% ipython --no-banner

In [1]: import numpy as np

In [2]: np.set_printoptions(precision=2, suppress=True, linewidth=140, legacy="1.25")

In [3]: tidy = lambda a: np.round(a, 2) + 0

In [4]: f = np.array([-3, 3])

In [5]: r1 = np.array([3, 2, 5])

In [6]: F = f[:, None] + r1[None, :]

In [7]: F
Out[7]: 
array([[ 0, -1,  2],
       [ 6,  5,  8]])

In [8]: # row 1 dominates

In [9]: def softmax(z):
   ...:     e = np.exp(z - z.max(axis=-1, keepdims=True))
   ...:     return e / e.sum(axis=-1, keepdims=True)
   ...: 

In [10]: tidy(softmax(F[1] + 3))
Out[10]: array([0.11, 0.04, 0.84])

In [11]: tidy(softmax(10 * F[1]))
Out[11]: array([0., 0., 1.])

In [12]: tidy(softmax(F[1]))
Out[12]: array([0.11, 0.04, 0.84])

In [13]: S = F @ F.T / np.sqrt(3)

In [14]: tidy(softmax(S + np.triu(np.full(S.shape, -np.inf), 1)))
Out[14]: 
array([[1., 0.],
       [0., 1.]])

In [15]: tidy(softmax(S))
Out[15]: 
array([[0.03, 0.97],
       [0.  , 1.  ]])

In [16]: A2 = np.array([[1, 2], [1, 0], [2, 2]])

In [17]: K = np.tile(A2, (2, 3))

In [18]: K
Out[18]: 
array([[1, 2, 1, 2, 1, 2],
       [1, 0, 1, 0, 1, 0],
       [2, 2, 2, 2, 2, 2],
       [1, 2, 1, 2, 1, 2],
       [1, 0, 1, 0, 1, 0],
       [2, 2, 2, 2, 2, 2]])

In [19]: rng = np.random.default_rng(55400)

In [20]: z = rng.permutation(6)

In [21]: z
Out[21]: array([4, 0, 1, 5, 3, 2])

In [22]: A2 = K[z][:, z]

In [23]: np.diag(A2)
Out[23]: array([1, 1, 0, 2, 2, 2])

In [24]: np.allclose(A2, K)
Out[24]: False

In [25]: A2
Out[25]: 
array([[1, 1, 0, 0, 0, 1],
       [1, 1, 2, 2, 2, 1],
       [1, 1, 0, 0, 0, 1],
       [2, 2, 2, 2, 2, 2],
       [1, 1, 2, 2, 2, 1],
       [2, 2, 2, 2, 2, 2]])

In [26]: gram = F.T @ F

In [27]: np.diag(gram)
Out[27]: array([36, 26, 68])

In [28]: (F @ F.T).shape
Out[28]: (2, 2)

In [29]: np.allclose(gram, gram.T)
Out[29]: True

In [30]: tidy(np.linalg.svd(F, compute_uv=False) ** 2)
Out[30]: array([126.,   4.])

In [31]: np.linalg.matrix_rank(gram)
Out[31]: 2

In [32]: tidy(np.linalg.eigvalsh(gram)[::-1])
Out[32]: array([126.,   4.,   0.])

In [33]: Uu, sigma, VT = np.linalg.svd(K)

In [34]: np.argmax(sigma[:-1] / (sigma[1:] + 1e-6)) + 1
Out[34]: 2

In [35]: A2 = Uu[:, :2] @ np.diag(sigma[:2]) @ VT[:2]

In [36]: tidy(np.linalg.norm(K - A2, 2)), tidy(sigma[2])
Out[36]: (0.0, 0.0)

In [37]: np.linalg.matrix_rank(K, rtol=0.05)
Out[37]: 2

In [38]: np.linalg.matrix_rank(A2)
Out[38]: 2

In [39]: tidy(np.abs(K - A2).max())
Out[39]: 0.0

In [40]: np.linalg.cond(K) > 100
Out[40]: True

In [41]: np.argsort(-np.linalg.norm(K, axis=0).round(6), kind="stable")[:3]
Out[41]: array([1, 3, 5])

In [42]: [round(float(x), 2) for x in np.linalg.svd(K, compute_uv=False)[:3]]
Out[42]: [8.86, 2.35, 0.0]

In [43]: np.linalg.matrix_rank(K, rtol=0.1)
Out[43]: 2

In [44]: f = np.array([2, 1, 1, 1, -4])

In [45]: r1 = np.array([-2, 1, 2, 2])

In [46]: W0 = f[:, None] + r1[None, :]

In [47]: W0
Out[47]: 
array([[ 0,  3,  4,  4],
       [-1,  2,  3,  3],
       [-1,  2,  3,  3],
       [-1,  2,  3,  3],
       [-6, -3, -2, -2]])

In [48]: rk = np.linalg.matrix_rank(W0)

In [49]: rk
Out[49]: 2

In [50]: N = np.linalg.svd(W0)[2][rk:].T

In [51]: tidy(W0 @ N)
Out[51]: 
array([[0., 0.],
       [0., 0.],
       [0., 0.],
       [0., 0.],
       [0., 0.]])

In [52]: [int(np.linalg.matrix_rank(W0[:, :j + 1])) for j in range(4)]
Out[52]: [1, 2, 2, 2]

In [53]: np.allclose(W0 @ N, 0)
Out[53]: True

In [54]: [int(np.linalg.matrix_rank(np.delete(W0, i, axis=0))) for i in range(5)]
Out[54]: [2, 2, 2, 2, 2]

In [55]: [int(np.linalg.matrix_rank(W0[:i])) for i in range(1, len(W0) + 1)]
Out[55]: [1, 2, 2, 2, 2]

In [56]: np.linalg.matrix_rank(W0.T @ W0), np.linalg.matrix_rank(W0 @ W0.T)
Out[56]: (2, 2)

In [57]: tidy(np.trace(np.linalg.pinv(W0) @ W0))
Out[57]: 2.0

In [58]: np.abs(np.diag(np.linalg.qr(W0)[1])) > 1e-9
Out[58]: array([ True,  True, False, False])

In [59]: tidy(W0 @ np.linalg.pinv(W0) @ W0)
Out[59]: 
array([[ 0.,  3.,  4.,  4.],
       [-1.,  2.,  3.,  3.],
       [-1.,  2.,  3.,  3.],
       [-1.,  2.,  3.,  3.],
       [-6., -3., -2., -2.]])

In [60]: Uu, sigma, VT = np.linalg.svd(W0)

In [61]: np.argmax(sigma[:-1] / (sigma[1:] + 1e-6)) + 1
Out[61]: 2

In [62]: A2 = Uu[:, :2] @ np.diag(sigma[:2]) @ VT[:2]

In [63]: np.linalg.matrix_rank(A2)
Out[63]: 2

In [64]: tidy(np.linalg.norm(W0 - A2) / np.linalg.norm(W0))
Out[64]: 0.0

In [65]: tidy(np.abs(W0 - A2).max())
Out[65]: 0.0

In [66]: M = np.load("case7.npy")

In [67]: tidy(M)
Out[67]: 
array([[-0.89,  0.09, -1.29, -0.39,  1.18],
       [-0.44, -0.21,  1.44, -0.84,  0.99],
       [ 0.15, -0.72, -0.43, -1.61, -0.84],
       [-1.63,  0.59,  0.26,  0.02, -0.97],
       [ 0.59,  1.76, -0.02, -0.75,  0.04]])

In [68]: tidy(np.einsum("ii->", M))
Out[68]: -1.46

In [69]: tidy(softmax(M).sum(axis=1))
Out[69]: array([1., 1., 1., 1., 1.])

In [70]: S = M @ M.T / np.sqrt(5)

In [71]: tidy(softmax(S))
Out[71]: 
array([[0.6, 0.1, 0.1, 0.1, 0.1],
       [0.1, 0.6, 0.1, 0.1, 0.1],
       [0.1, 0.1, 0.6, 0.1, 0.1],
       [0.1, 0.1, 0.1, 0.6, 0.1],
       [0.1, 0.1, 0.1, 0.1, 0.6]])

In [72]: tidy(softmax(S + np.triu(np.full(S.shape, -np.inf), 1)))
Out[72]: 
array([[1.  , 0.  , 0.  , 0.  , 0.  ],
       [0.14, 0.86, 0.  , 0.  , 0.  ],
       [0.13, 0.13, 0.75, 0.  , 0.  ],
       [0.11, 0.11, 0.11, 0.67, 0.  ],
       [0.1 , 0.1 , 0.1 , 0.1 , 0.6 ]])

In [73]: z = rng.permutation(5)

In [74]: A2 = M[:, z] * rng.choice([-1, 1], 5)

In [75]: tidy(A2)
Out[75]: 
array([[-1.18, -0.39, -0.09,  1.29, -0.89],
       [-0.99, -0.84,  0.21, -1.44, -0.44],
       [ 0.84, -1.61,  0.72,  0.43,  0.15],
       [ 0.97,  0.02, -0.59, -0.26, -1.63],
       [-0.04, -0.75, -1.76,  0.02,  0.59]])

In [76]: Uu, _, VT = np.linalg.svd(M.T @ A2)

In [77]: z
Out[77]: array([4, 3, 1, 2, 0])

In [78]: tidy(np.linalg.lstsq(M, A2)[0])
Out[78]: 
array([[ 0.,  0.,  0.,  0.,  1.],
       [ 0.,  0., -1.,  0.,  0.],
       [ 0.,  0.,  0., -1.,  0.],
       [ 0.,  1.,  0.,  0.,  0.],
       [-1.,  0.,  0.,  0.,  0.]])
